% python3 -q
>>> import numpy as np
>>> np.set_printoptions(suppress=True, linewidth=100)
>>> rng = np.random.default_rng(6003)
>>> X = (rng.random((4, 4)) < 0.3) + np.eye(4)
>>> X /= X.sum(axis=1, keepdims=True)
>>> X.round(3)
array([[1.   , 0.   , 0.   , 0.   ],
       [0.   , 0.667, 0.333, 0.   ],
       [0.2  , 0.2  , 0.4  , 0.2  ],
       [0.333, 0.   , 0.333, 0.333]])
>>> np.round(np.poly(X), 3)
array([ 1.   , -2.4  ,  1.889, -0.511,  0.022])
>>> np.round(np.linalg.det(X[::-1]), 3)
np.float64(0.022)
>>> np.round(np.einsum("ij,ji->", X, X), 3)
np.float64(1.982)
>>> np.round(np.linalg.eigvals(X), 3)
array([0.053, 0.483, 0.864, 1.   ])
>>> idx = rng.permutation(4)
>>> idx
array([3, 0, 2, 1])
>>> A2 = X[idx][:, idx]
>>> A2.round(3)
array([[0.333, 0.333, 0.333, 0.   ],
       [0.   , 1.   , 0.   , 0.   ],
       [0.2  , 0.2  , 0.4  , 0.2  ],
       [0.   , 0.   , 0.333, 0.667]])
>>> round(float(np.linalg.det(A2)), 3), round(np.linalg.det(X[idx]), 3)
(0.022, np.float64(0.022))
>>> np.trace(A2)
np.float64(2.4)
>>> feats = np.array([[13, -11], [-11, 14]])
>>> idx = rng.permutation(2)
>>> A2 = feats[:, idx] * rng.choice([-1, 1], 2)
>>> A2
array([[-13,  11],
       [ 11, -14]])
>>> left, _, VT = np.linalg.svd(feats.T @ A2)
>>> np.round(left @ VT, 3) + 0
array([[-1.,  0.],
       [ 0., -1.]])
>>> np.round(np.linalg.lstsq(feats, A2)[0], 3) + 0
array([[-1.,  0.],
       [ 0., -1.]])
>>> idx
array([0, 1])
>>> idx = rng.permutation(2)
>>> idx
array([0, 1])
>>> A2 = feats[idx][:, idx]
>>> np.round(np.sort(np.abs(np.linalg.eigvals(A2))), 3)
array([ 2.489, 24.511])
